>>> import numpy as np
>>> np.set_printoptions(suppress=True, linewidth=120)
>>> E = np.load("a.npy")
>>> E
array([[ 0.5,  0.4, -0.3,  0.8],
       [ 0.7,  0.2, -0.8,  1.6],
       [-0.4,  0.8, -0.1,  1. ],
       [ 0.9, -0.4, -0.3,  1.3],
       [ 1.5,  0.4,  0.3,  0.5],
       [-0.4,  0.3, -1.3, -0.4],
       [-0.6,  0.4,  0.2,  1.3],
       [-1.5,  0.9, -0.3, -1.1],
       [ 0.6,  0.7, -1.5,  1.6],
       [ 1.4, -0.2, -0.3, -0.9],
       [ 0.1,  0.5,  0.5, -0.9],
       [-0.4,  0.1, -1.5,  1.5],
       [-1. , -0.4, -0.3, -0.3],
       [ 8. , -6. ,  5. , -7. ],
       [ 0.8,  0.3, -0.4, -1. ],
       [-0.4,  2.2, -0.2,  0.6],
       [-1.1,  0.6, -0.2, -1.8],
       [-0.3,  1.5,  1. ,  1. ],
       [-1.1, -0.6,  1.5,  0.5],
       [-3.1,  0.5, -0.5, -0.2],
       [-0.3, -0.5, -1. , -0.5],
       [-0.8,  0.1,  1.2, -1.3]])
>>> # row 13 dominates
>>> Ac = E - E.mean(axis=0)
>>> Uu, sig, Vh = np.linalg.svd(Ac, full_matrices=False)
>>> np.round(Ac.mean(axis=0), 2) + 0
array([0., 0., 0., 0.])
>>> np.round(Vh[0] * np.sign(Vh[0, np.abs(Vh[0]).argmax()]), 2)
array([ 0.61, -0.46,  0.38, -0.53])
>>> np.round((sig ** 2).sum() ** 2 / (sig ** 4).sum(), 2)
np.float64(1.55)
>>> np.abs(Vh[0]).argmax()
np.int64(0)
>>> np.abs(Uu[:, 0]).argmax()
np.int64(13)
>>> O, R = np.linalg.qr(E)
>>> print(np.trace(O @ O.T))
4.0
>>> O.shape, R.shape
((22, 4), (4, 4))
>>> R.round(2)
array([[-9.37,  5.49, -4.15,  5.41],
       [ 0.  , -4.18,  2.01, -3.62],
       [ 0.  ,  0.  , -4.19,  2.23],
       [ 0.  ,  0.  ,  0.  , -5.02]])
>>> np.round(O.T @ O, 2) + 0
array([[1., 0., 0., 0.],
       [0., 1., 0., 0.],
       [0., 0., 1., 0.],
       [0., 0., 0., 1.]])
>>> np.round(np.abs(np.diag(R)), 2)
array([9.37, 4.18, 4.19, 5.02])
>>> feats = np.array([[8, 0, 0, 0, 0, 0],
...     [8, 6, 0, 0, 0, 0],
...     [5, 1, 0, 0, 0, 0],
...     [0, 0, 8, 0, 0, 0],
...     [0, 0, 8, 6, 0, 0],
...     [0, 0, 5, 1, 0, 0],
...     [0, 0, 0, 0, 8, 0],
...     [0, 0, 0, 0, 8, 6],
...     [0, 0, 0, 0, 5, 1]])
>>> M2 = np.c_[feats[:, :4] @ np.array([[3, -4, -5, 0], [2, -1, 2, -1], [-2, 2, 2, 5], [3, 1, 5, -4]]), np.array([6, -9, 6, 6, 0, -2, 5, -5, 2])]
>>> M2
array([[ 24, -32, -40,   0,   6],
       [ 36, -38, -28,  -6,  -9],
       [ 17, -21, -23,  -1,   6],
       [-16,  16,  16,  40,   6],
       [  2,  22,  46,  16,   0],
       [ -7,  11,  15,  21,  -2],
       [  0,   0,   0,   0,   5],
       [  0,   0,   0,   0,  -5],
       [  0,   0,   0,   0,   2]])
>>> np.round(np.linalg.norm(M2 - feats @ np.linalg.lstsq(feats, M2)[0], axis=0), 2) + 0
array([0.  , 0.  , 0.  , 0.  , 6.06])
>>> F = np.loadtxt("test9.csv", delimiter=",")
>>> print(F)
[[ 1.  0.  0.  0.  0.]
 [ 3.  1.  0.  0.  0.]
 [-4.  4.  1.  0.  0.]
 [ 6. -2. -9.  1.  0.]
 [-4.  1.  2. -8.  1.]]
>>> np.round(np.sort(np.linalg.eigvals(F)), 2)
array([1., 1., 1., 1., 1.])
>>> np.linalg.matrix_rank(F - F[0, 0] * np.eye(5))
np.int64(4)
>>> np.prod(np.diag(F)), np.round(np.linalg.det(F), 2)
(np.float64(1.0), np.float64(1.0))
>>> print(F @ F)
[[  1.   0.   0.   0.   0.]
 [  6.   1.   0.   0.   0.]
 [  4.   8.   1.   0.   0.]
 [ 42. -40. -18.   1.   0.]
 [-61.  26.  76. -16.   1.]]
>>> np.round(np.sort(np.abs(np.linalg.eigvals(F))), 2)
array([1., 1., 1., 1., 1.])
>>> print(round(np.linalg.det(F), 2))
1.0
>>> print(F @ F)
[[  1.   0.   0.   0.   0.]
 [  6.   1.   0.   0.   0.]
 [  4.   8.   1.   0.   0.]
 [ 42. -40. -18.   1.   0.]
 [-61.  26.  76. -16.   1.]]
>>> M2 = np.array([[-1, -1, 2], [3, 4, 4]])
>>> Z = np.kron(M2, F)
>>> np.linalg.matrix_rank(Z)
np.int64(10)
>>> np.linalg.matrix_rank(F, rtol=0.1)
np.int64(4)
>>> [round(float(x), 2) for x in np.linalg.svd(F, compute_uv=False)[:3]]
[13.31, 7.07, 4.17]
>>> M2 = F[0, 0] * F[1:] - np.outer(F[1:, 0], F[0])
>>> M2
array([[ 0.,  1.,  0.,  0.,  0.],
       [ 0.,  4.,  1.,  0.,  0.],
       [ 0., -2., -9.,  1.,  0.],
       [ 0.,  1.,  2., -8.,  1.]])
>>> np.flatnonzero(~M2.round(6).any(axis=1))
array([], dtype=int64)
>>> np.linalg.matrix_rank(M2), np.linalg.matrix_rank(F)
(np.int64(4), np.int64(5))
>>> data = np.load("arr.npy")
>>> data.round(2)
array([[-3.34, -1.56, -0.51],
       [-1.56, -0.82,  0.42],
       [-0.51,  0.42, -4.85]])
>>> # symmetric
>>> [round(float(x), 2) for x in np.linalg.svd(data, compute_uv=False)[:3]]
[5.0, 4.0, 0.0]
>>> print(np.linalg.cond(data) > 100)
True
>>> w, V = np.linalg.eigh(data)
>>> x0 = np.array([3, 2, 0])
>>> round(x0 @ data @ x0, 2)
np.float64(-52.0)
>>> np.round(np.linalg.eigvalsh(data[1:, 1:]), 2)
array([-4.89, -0.77])
>>> np.round(np.abs(data).sum(axis=1).max(), 2), np.abs(w).max()
(np.float64(5.77), np.float64(5.0))
>>> V * np.maximum(w, 0) @ V.T
array([[0., 0., 0.],
       [0., 0., 0.],
       [0., 0., 0.]])
>>> print(np.round(V * np.abs(w) @ V.T, 2))
[[ 3.34  1.56  0.51]
 [ 1.56  0.82 -0.42]
 [ 0.51 -0.42  4.85]]
>>> rng = np.random.default_rng(142)
>>> z = rng.permutation(3)
>>> z
array([0, 1, 2])
>>> M2 = data[z][:, z]
>>> print(np.allclose(M2, data))
True
>>> M2.round(2)
array([[-3.34, -1.56, -0.51],
       [-1.56, -0.82,  0.42],
       [-0.51,  0.42, -4.85]])
>>> np.round(np.diag(M2), 2)
array([-3.34, -0.82, -4.85])
>>> np.trace(M2)
np.float64(-9.0)
>>> r0, v = data[1], data[2]
>>> print(round(r0 @ r0, 2))
3.27
>>> p = (r0 @ v) / (r0 @ r0) * r0
>>> np.round(np.linalg.norm(r0 + v) ** 2 + np.linalg.norm(r0 - v) ** 2, 2)
np.float64(54.35)
>>> round(float((v - p) @ r0), 2)
-0.0
>>> r = np.linalg.matrix_rank(data)
>>> r
np.int64(2)
>>> null = np.linalg.svd(data)[2][r:].T
>>> np.round(null @ null.T, 2)
array([[ 0.19, -0.39, -0.05],
       [-0.39,  0.8 ,  0.11],
       [-0.05,  0.11,  0.02]])
>>> np.round(data @ null, 2) + 0
array([[0.],
       [0.],
       [0.]])
>>> [int(np.linalg.matrix_rank(data[:i])) for i in range(1, len(data) + 1)]
[1, 2, 2]
>>> print([int(np.linalg.matrix_rank(np.delete(data, i, axis=0))) for i in range(3)])
[2, 2, 2]
>>> mat = np.array([[0, 1, 1], [1, 0, 1], [1, 1, 0]])
>>> # equal to its transpose
>>> t3 = np.stack([mat, -1 * mat, mat[::-1]])
>>> t3.shape
(3, 3, 3)
>>> np.round(np.linalg.norm(t3, axis=(1, 2)), 2)
array([2.45, 2.45, 2.45])
>>> x0 = np.array([-2, -1, 1])
>>> y = mat @ x0
>>> b, lr = np.zeros(3), 1 / np.linalg.norm(mat, 2) ** 2
>>> for i in range(250):
...     b -= lr * mat.T @ (mat @ b - y)
...     if i % 50 == 0: print(i, round(np.linalg.norm(mat @ b - y), 2))
... 
0 1.62
50 0.0
100 0.0
150 0.0
200 0.0
>>> round(np.linalg.cond(mat), 2)
np.float64(2.0)
>>> b.round(2)
array([-2., -1.,  1.])
>>> np.trace(mat @ mat @ mat) // 6
np.int64(1)
>>> low = np.diag(mat.sum(axis=1)) - mat
>>> round(np.linalg.det(low[1:, 1:]))
3
>>> (np.linalg.eigvalsh(low) < 1e-8).sum()
np.int64(1)
>>> np.all(np.linalg.eigvalsh(mat) > 0)
np.False_
>>> round(np.linalg.eigvalsh(mat).min(), 2)
np.float64(-1.0)
>>> round(float(np.linalg.det(2 * F)), 2), round(float(np.linalg.det(F)), 2)
(32.0, 1.0)
>>> round(float(np.linalg.det(F[::-1])), 2)
1.0
>>> np.round(np.linalg.det(F.T), 2)
np.float64(1.0)
>>> np.einsum("ii->", F)
np.float64(5.0)
>>> A = np.load("data.npy")
>>> print(A)
[[  0.1  -0.2  -0.7  -0.4  -8. ]
 [ -1.7   0.5  -1.6  -0.4 -26. ]
 [  0.4  -0.1  -0.8  -0.5  -8. ]
 [ -0.9   1.3   0.    0.8 -10. ]
 [ -0.1  -0.5   1.   -0.4  -2. ]]
>>> z = rng.permutation(5)
>>> z
array([3, 2, 0, 1, 4])
>>> M2 = A[z][:, z]
>>> np.diag(M2)
array([ 0.8, -0.8,  0.1,  0.5, -2. ])
>>> np.round(np.sort(np.abs(np.linalg.eigvals(M2))), 2)
array([0.23, 1.18, 1.18, 3.38, 3.92])
>>> np.trace(M2)
np.float64(-1.4)
>>> Uu, sig, Vh = np.linalg.svd(A)
>>> np.argmax(sig[:-1] / (sig[1:] + 1e-6)) + 1
np.int64(1)
>>> M2 = Uu[:, :1] @ np.diag(sig[:1]) @ Vh[:1]
>>> np.linalg.matrix_rank(M2)
np.int64(1)
>>> print(round(np.abs(A - M2).max(), 2))
1.11
>>> print(np.linalg.matrix_rank(A, rtol=0.05))
2
>>> x0 = np.array([-1, 1, -2, 1, -2])
>>> h = np.maximum(A @ x0, 0)
>>> np.round(np.maximum(A @ x0, 0) - np.maximum(-A @ x0, 0), 2)
array([16.7, 57. , 16.6, 23. ,  1.2])
>>> print(A * (h > 1e-9)[:, None])
[[  0.1  -0.2  -0.7  -0.4  -8. ]
 [ -1.7   0.5  -1.6  -0.4 -26. ]
 [  0.4  -0.1  -0.8  -0.5  -8. ]
 [ -0.9   1.3   0.    0.8 -10. ]
 [ -0.1  -0.5   1.   -0.4  -2. ]]
>>> np.flatnonzero(h > 1e-9)
array([0, 1, 2, 3, 4])
>>> np.round(np.maximum(A @ (3 * x0), 0), 2)
array([ 50.1, 171. ,  49.8,  69. ,   3.6])
>>> np.round(A.T @ h, 2)
array([ -109.41,    52.8 ,  -114.97,   -19.86, -1980.8 ])
>>> np.round(np.tanh(A @ x0), 2)
array([1.  , 1.  , 1.  , 1.  , 0.83])
>>> M = rng.normal(size=(28, 4)) + 5 * np.array([1, 4, 2, -3])
>>> M.round(2)
array([[  5.17,  19.8 ,   8.7 , -14.94],
       [  6.24,  19.56,   9.68, -15.58],
       [  4.16,  20.4 ,  11.6 , -13.77],
       [  4.5 ,  18.54,  10.16, -14.05],
       [  5.46,  19.54,  10.86, -16.67],
       [  6.09,  20.34,  10.92, -15.31],
       [  4.21,  18.25,  12.55, -14.76],
       [  5.51,  20.48,  11.21, -14.41],
       [  5.27,  19.82,  10.46, -14.29],
       [  5.14,  20.4 ,   9.14, -14.06],
       [  5.22,  21.36,   6.44, -16.94],
       [  3.47,  20.38,   9.89, -14.95],
       [  6.22,  19.66,  11.6 , -15.45],
       [  5.41,  20.93,  11.  , -15.39],
       [  3.96,  20.72,   9.13, -14.83],
       [  3.93,  20.86,   7.71, -14.64],
       [  4.82,  21.97,  11.75, -16.13],
       [  5.24,  19.18,   9.98, -14.67],
       [  5.68,  23.35,   8.71, -16.26],
       [  6.18,  20.52,   9.73, -12.13],
       [  4.48,  19.45,  10.48, -17.55],
       [  3.29,  18.88,  10.72, -15.44],
       [  4.12,  20.09,  10.05, -14.82],
       [  4.69,  19.42,   9.91, -14.81],
       [  3.82,  21.56,  11.37, -14.44],
       [  4.53,  20.61,   8.23, -15.13],
       [  5.26,  19.08,  10.15, -15.97],
       [  5.18,  17.33,   8.87, -15.67]])
>>> M2 = data + rng.integers(-2, 3, (3, 2)) @ rng.integers(-2, 3, (2, 3))
>>> M2.round(2)
array([[ 0.66,  3.44,  3.49],
       [-3.56, -3.82, -2.58],
       [-4.51, -4.58, -8.85]])
>>> np.round(np.linalg.svd(M2 - data, compute_uv=False), 2) + 0
array([11.64,  0.65,  0.  ])
>>> np.linalg.matrix_rank(M2 - data, tol=1e-8)
np.int64(2)
>>> M2 - data
array([[ 4.,  5.,  4.],
       [-2., -3., -3.],
       [-4., -5., -4.]])
>>> G = M2.T @ M2
>>> np.round(np.linalg.eigvalsh(G)[::-1], 2)
array([168.72,   5.94,   3.23])
>>> np.allclose(G, G.T)
True
>>> np.linalg.matrix_rank(G)
np.int64(3)
>>> np.round(np.diag(G), 2)
array([33.4 , 47.4 , 97.11])
>>> M2 = np.c_[M[:, :1] @ np.array([[2]]), np.array([-8, -8, 5, 3, 4, 7, 6, -6, 0, -7, 8, 1, -7, 3, 0, 9, 1, -8, -2, -2, 4, 9, 1, -4, 0, -4, -7, 6])]
>>> M2.round(2)
array([[10.35, -8.  ],
       [12.49, -8.  ],
       [ 8.31,  5.  ],
       [ 8.99,  3.  ],
       [10.93,  4.  ],
       [12.18,  7.  ],
       [ 8.43,  6.  ],
       [11.03, -6.  ],
       [10.54,  0.  ],
       [10.29, -7.  ],
       [10.44,  8.  ],
       [ 6.94,  1.  ],
       [12.44, -7.  ],
       [10.82,  3.  ],
       [ 7.91,  0.  ],
       [ 7.86,  9.  ],
       [ 9.64,  1.  ],
       [10.49, -8.  ],
       [11.35, -2.  ],
       [12.35, -2.  ],
       [ 8.95,  4.  ],
       [ 6.58,  9.  ],
       [ 8.23,  1.  ],
       [ 9.38, -4.  ],
       [ 7.63,  0.  ],
       [ 9.06, -4.  ],
       [10.52, -7.  ],
       [10.35,  6.  ]])
>>> np.round(np.linalg.lstsq(M, M2[:, 0])[0], 2) + 0
array([2., 0., 0., 0.])
>>> np.linalg.matrix_rank(M2)
np.int64(2)
>>> print(np.round(np.linalg.norm(M2 - M @ np.linalg.lstsq(M, M2)[0], axis=0), 2) + 0)
[ 0.   25.21]
